In [1]: import numpy as np

In [2]: import numpy.linalg as la

In [3]: np.set_printoptions(suppress=True, linewidth=160)

In [4]: m1 = np.load("dump.npy")

In [5]: m1
Out[5]: 
array([[ 4, 12,  6],
       [ 3, 10,  6],
       [ 3, 10,  6],
       [ 2,  8,  6],
       [ 1,  6,  6],
       [ 1,  6,  6],
       [ 3, 10,  6],
       [ 1,  6,  6],
       [ 3, 10,  6],
       [ 4, 12,  6],
       [ 0,  4,  6],
       [ 1,  6,  6],
       [ 0,  4,  6],
       [ 4, 12,  6],
       [ 2,  8,  6],
       [ 3, 10,  6],
       [ 4, 12,  6],
       [ 0,  4,  6],
       [ 2,  8,  6],
       [ 4, 12,  6],
       [ 4, 12,  6],
       [ 3, 10,  6],
       [ 3, 10,  6],
       [ 2,  8,  6],
       [ 0,  4,  6],
       [ 0,  4,  6],
       [ 0,  4,  6],
       [ 1,  6,  6],
       [ 1,  6,  6],
       [ 3, 10,  6],
       [ 0,  4,  6],
       [ 3, 10,  6],
       [ 2,  8,  6],
       [ 0,  4,  6],
       [ 4, 12,  6],
       [ 0,  4,  6],
       [ 1,  6,  6],
       [ 3, 10,  6],
       [ 3, 10,  6],
       [ 2,  8,  6],
       [ 0,  4,  6],
       [ 0,  4,  6],
       [ 2,  8,  6],
       [ 2,  8,  6],
       [ 4, 12,  6],
       [ 4, 12,  6]])

In [6]: # rows 1 and 2 are equal

In [7]: W1 = np.array([[-5, -1, -3, 4, 5, -4],
   ...:     [-3, 2, -1, -2, -5, -2],
   ...:     [2, -2, -4, -2, 2, -2]])

In [8]: beta = np.array([1, 1, 2, 2, 1, 1])

In [9]: hid = np.maximum(m1 @ W1 + beta, 0)

In [10]: la.matrix_rank(hid)
Out[10]: np.int64(2)

In [11]: np.round((hid > 0).mean(axis=0), 3)
Out[11]: array([0.239, 0.609, 0.   , 0.   , 0.   , 0.   ])

In [12]: cent = np.array([[1, 4, -5],
    ...:     [4, -2, 5],
    ...:     [-3, 8, -7],
    ...:     [-8, -6, -5],
    ...:     [-7, -7, -8],
    ...:     [4, 8, -8]])

In [13]: hid @ cent
Out[13]: 
array([[ 36, -18,  45],
       [ 24, -12,  30],
       [ 24, -12,  30],
       [ 12,  -6,  15],
       [  0,   0,   0],
       [  0,   0,   0],
       [ 24, -12,  30],
       [  0,   0,   0],
       [ 24, -12,  30],
       [ 36, -18,  45],
       [  1,   4,  -5],
       [  0,   0,   0],
       [  1,   4,  -5],
       [ 36, -18,  45],
       [ 12,  -6,  15],
       [ 24, -12,  30],
       [ 36, -18,  45],
       [  1,   4,  -5],
       [ 12,  -6,  15],
       [ 36, -18,  45],
       [ 36, -18,  45],
       [ 24, -12,  30],
       [ 24, -12,  30],
       [ 12,  -6,  15],
       [  1,   4,  -5],
       [  1,   4,  -5],
       [  1,   4,  -5],
       [  0,   0,   0],
       [  0,   0,   0],
       [ 24, -12,  30],
       [  1,   4,  -5],
       [ 24, -12,  30],
       [ 12,  -6,  15],
       [  1,   4,  -5],
       [ 36, -18,  45],
       [  1,   4,  -5],
       [  0,   0,   0],
       [ 24, -12,  30],
       [ 24, -12,  30],
       [ 12,  -6,  15],
       [  1,   4,  -5],
       [  1,   4,  -5],
       [ 12,  -6,  15],
       [ 12,  -6,  15],
       [ 36, -18,  45],
       [ 36, -18,  45]])

In [14]: np.round(la.norm(m1, 2) / la.norm(m1), 3)
Out[14]: np.float64(0.983)

In [15]: np.argsort(-la.norm(m1, axis=0).round(6), kind="stable")[:3]
Out[15]: array([1, 2, 0])

In [16]: [round(float(x), 3) for x in la.svd(m1, compute_uv=False)[:3]]
Out[16]: [71.42, 13.161, 0.0]

In [17]: left, sv, VT = la.svd(m1)

In [18]: evecs = VT[:(sv > 1e-8).sum()]

In [19]: rng = np.random.default_rng(50803)

In [20]: vec = m1[35] + -2 * m1[15] + rng.integers(2) * np.eye(3)[2]

In [21]: vec
Out[21]: array([ -6., -16.,  -6.])

In [22]: np.round(evecs.T @ evecs, 3)
Out[22]: 
array([[ 0.265,  0.367, -0.245],
       [ 0.367,  0.816,  0.122],
       [-0.245,  0.122,  0.918]])

In [23]: la.matrix_rank(np.vstack([m1, vec]))
Out[23]: np.int64(2)

In [24]: round(la.norm(vec - evecs.T @ evecs @ vec), 3)
Out[24]: np.float64(0.0)

In [25]: arr = np.loadtxt("m.csv", delimiter=",")

In [26]: arr
Out[26]: 
array([[  0.089,   9.099,  18.06 ,  18.031,  -0.044,  -8.961,  -8.959,  17.978,  27.006,   9.006,  -0.034,   0.021, -17.967,  27.04 ,   0.009],
       [ -0.061,   6.038,  11.972,  11.971,  -0.017,  -6.004,  -5.996,  11.921,  17.997,   6.061,  -0.03 ,  -0.056, -12.039,  17.974,   0.016],
       [  0.044,  -2.965,  -6.079,  -5.92 ,   0.059,   3.062,   2.988,  -5.977,  -8.996,  -3.025,  -0.045,  -0.126,   6.029,  -9.   ,  -0.006],
       [  0.005,   7.064,  13.973,  14.034,  -0.011,  -6.996,  -6.899,  14.005,  20.959,   6.944,  -0.012,  -0.02 , -14.099,  20.925,   0.03 ],
       [ -0.037,   7.032,  14.105,  14.059,   0.007,  -7.053,  -7.016,  13.949,  20.934,   7.04 ,  -0.094,  -0.034, -14.046,  20.994,   0.018],
       [  0.064,   0.99 ,   2.034,   1.945,  -0.007,  -1.01 ,  -0.982,   2.051,   2.95 ,   1.01 ,   0.077,  -0.019,  -2.05 ,   3.008,   0.088],
       [ -0.054,   6.036,  12.01 ,  11.964,   0.006,  -5.989,  -6.137,  12.044,  18.04 ,   6.065,   0.1  ,   0.037, -12.064,  18.018,   0.063],
       [  0.027,  -9.082, -17.896, -17.986,   0.001,   9.007,   9.058, -17.932, -26.954,  -8.944,   0.001,   0.017,  18.014, -26.991,   0.086],
       [  0.021,  -4.925, -10.   , -10.004,  -0.008,   4.925,   5.009, -10.098, -15.024,  -4.991,  -0.1  ,   0.018,  10.043, -14.942,   0.069],
       [  0.103,   1.994,   4.06 ,   3.996,  -0.038,  -2.034,  -2.027,   3.913,   5.982,   1.963,   0.046,  -0.002,  -3.934,   6.023,  -0.053],
       [  0.023,   4.092,   7.972,   7.982,  -0.021,  -3.948,  -3.968,   7.968,  11.969,   3.905,  -0.008,   0.107,  -8.032,  12.032,  -0.041],
       [  0.057,   7.025,  14.045,  14.068,  -0.023,  -7.061,  -6.972,  14.032,  20.995,   7.027,  -0.008,  -0.1  , -14.135,  21.079,  -0.009],
       [ -0.043,   7.949,  16.057,  16.006,  -0.067,  -8.004,  -8.057,  15.971,  23.942,   7.998,   0.077,   0.029, -16.083,  23.972,   0.003],
       [ -0.022,   2.015,   4.027,   4.02 ,   0.071,  -1.844,  -2.024,   4.002,   5.967,   2.085,   0.001,  -0.086,  -4.067,   5.907,  -0.05 ]])

In [27]: left, sv, VT = la.svd(arr)

In [28]: sv.round(3)
Out[28]: array([138.432,   0.333,   0.311,   0.257,   0.239,   0.211,   0.186,   0.175,   0.127,   0.104,   0.074,   0.061,   0.024,   0.012])

In [29]: out = left[:, :1] @ np.diag(sv[:1]) @ VT[:1]

In [30]: round(float(la.norm(arr - out) / la.norm(arr)), 3)
Out[30]: 0.005

In [31]: np.round(np.abs(arr - out).max(), 3)
Out[31]: np.float64(0.15)

In [32]: F = np.load("test0.npy")

In [33]: F
Out[33]: 
array([[ 0,  2,  0, -2,  2, -2],
       [-2,  0,  5,  3, -1, -1],
       [ 0, -5,  0, -4,  1,  2],
       [ 2, -3,  4,  0, -1,  1],
       [-2,  1, -1,  1,  0, -4],
       [ 2,  1, -2, -1,  4,  0]])

In [34]: # skew, so no eigenvalue has a real part

In [35]: lab = rng.permutation(6)

In [36]: lab
Out[36]: array([4, 3, 5, 0, 2, 1])

In [37]: out = F[lab][:, lab]

In [38]: out
Out[38]: 
array([[ 0,  1, -4, -2, -1,  1],
       [-1,  0,  1,  2,  4, -3],
       [ 4, -1,  0,  2, -2,  1],
       [ 2, -2, -2,  0,  0,  2],
       [ 1, -4,  2,  0,  0, -5],
       [-1,  3, -1, -2,  5,  0]])

In [39]: np.round(np.sort(np.abs(la.eigvals(out))), 3)
Out[39]: array([1.929, 1.929, 4.067, 4.067, 8.41 , 8.41 ])

In [40]: vec = np.array([4, -3, -3, 1, 1, -2])

In [41]: vec @ out @ vec
Out[41]: np.int64(0)

In [42]: np.round(la.det(out), 3)
Out[42]: np.float64(4356.0)

In [43]: Q = la.solve(np.eye(6) - out, np.eye(6) + out)

In [44]: round(float(la.det(Q)), 3)
Out[44]: 1.0

In [45]: np.round(Q @ Q.T, 3) + 0
Out[45]: 
array([[1., 0., 0., 0., 0., 0.],
       [0., 1., 0., 0., 0., 0.],
       [0., 0., 1., 0., 0., 0.],
       [0., 0., 0., 1., 0., 0.],
       [0., 0., 0., 0., 1., 0.],
       [0., 0., 0., 0., 0., 1.]])

In [46]: out = F / np.sqrt((F ** 2).mean(axis=1, keepdims=True))

In [47]: la.matrix_rank(F - F.mean(axis=1, keepdims=True))
Out[47]: np.int64(5)

In [48]: np.round(la.norm(out, axis=1), 3)
Out[48]: array([2.449, 2.449, 2.449, 2.449, 2.449, 2.449])

In [49]: np.allclose(F @ F.T, F.T @ F)
Out[49]: True

In [50]: np.allclose(F, F.T)
Out[50]: False

In [51]: np.trace(F)
Out[51]: np.int64(0)

In [52]: la.determinant(F)
Traceback (most recent call last):
  Cell In[52], line 1
    la.determinant(F)
AttributeError: module 'numpy.linalg' has no attribute 'determinant'


In [53]: F @ F
Out[53]: 
array([[-16,   6,   4,  10,  -8, -12],
       [  6, -40,  15, -16,  -6,  21],
       [  4,  15, -46, -16,  17,  -3],
       [ 10, -16, -16, -31,  15,  11],
       [ -8,  -6,  17,  15, -23,   2],
       [-12,  21,  -3,  11,   2, -26]])

In [54]: np.round(np.sort(np.abs(la.eigvals(F))), 3)
Out[54]: array([1.929, 1.929, 4.067, 4.067, 8.41 , 8.41 ])

In [55]: round(float(la.det(F)), 3)
Out[55]: 4356.0

In [56]: vec = np.array([-1, 0, 3, -3, -1, 2])

In [57]: target = F @ vec

In [58]: beta, lr = np.zeros(6), 1 / la.norm(F, 2) ** 2

In [59]: for i in range(12):
    ...:     beta -= lr * F.T @ (F @ beta - target)
    ...:     if i % 2 == 0: print(i, round(la.norm(F @ beta - target), 3))
    ...: 
0 7.628
2 6.519
4 5.721
6 5.083
8 4.543
10 4.07

In [60]: beta.round(3)
Out[60]: array([-0.377, -1.112,  2.428, -1.814, -0.578,  1.331])

In [61]: round(float(la.cond(F)), 3)
Out[61]: 4.359

In [62]: A = -3 * np.eye(13) + np.ones((13, 13))

In [63]: A
Out[63]: 
array([[-2.,  1.,  1.,  1.,  1.,  1.,  1.,  1.,  1.,  1.,  1.,  1.,  1.],
       [ 1., -2.,  1.,  1.,  1.,  1.,  1.,  1.,  1.,  1.,  1.,  1.,  1.],
       [ 1.,  1., -2.,  1.,  1.,  1.,  1.,  1.,  1.,  1.,  1.,  1.,  1.],
       [ 1.,  1.,  1., -2.,  1.,  1.,  1.,  1.,  1.,  1.,  1.,  1.,  1.],
       [ 1.,  1.,  1.,  1., -2.,  1.,  1.,  1.,  1.,  1.,  1.,  1.,  1.],
       [ 1.,  1.,  1.,  1.,  1., -2.,  1.,  1.,  1.,  1.,  1.,  1.,  1.],
       [ 1.,  1.,  1.,  1.,  1.,  1., -2.,  1.,  1.,  1.,  1.,  1.,  1.],
       [ 1.,  1.,  1.,  1.,  1.,  1.,  1., -2.,  1.,  1.,  1.,  1.,  1.],
       [ 1.,  1.,  1.,  1.,  1.,  1.,  1.,  1., -2.,  1.,  1.,  1.,  1.],
       [ 1.,  1.,  1.,  1.,  1.,  1.,  1.,  1.,  1., -2.,  1.,  1.,  1.],
       [ 1.,  1.,  1.,  1.,  1.,  1.,  1.,  1.,  1.,  1., -2.,  1.,  1.],
       [ 1.,  1.,  1.,  1.,  1.,  1.,  1.,  1.,  1.,  1.,  1., -2.,  1.],
       [ 1.,  1.,  1.,  1.,  1.,  1.,  1.,  1.,  1.,  1.,  1.,  1., -2.]])

In [64]: # symmetric

In [65]: def softmax(z):
    ...:     e = np.exp(z - z.max(axis=-1, keepdims=True))
    ...:     return e / e.sum(axis=-1, keepdims=True)
    ...: 

In [66]: np.round(softmax(10 * m1[34]), 3) + 0
Out[66]: array([0., 1., 0.])

In [67]: np.round(softmax(m1[34]), 3) + 0
Out[67]: array([0.   , 0.997, 0.002])

In [68]: np.round(softmax(m1[34] + 4), 3) + 0
Out[68]: array([0.   , 0.997, 0.002])

In [69]: scores = m1 @ m1.T / np.sqrt(3)

In [70]: np.round(softmax(scores)[34] @ m1, 3)
Out[70]: array([ 4., 12.,  6.])
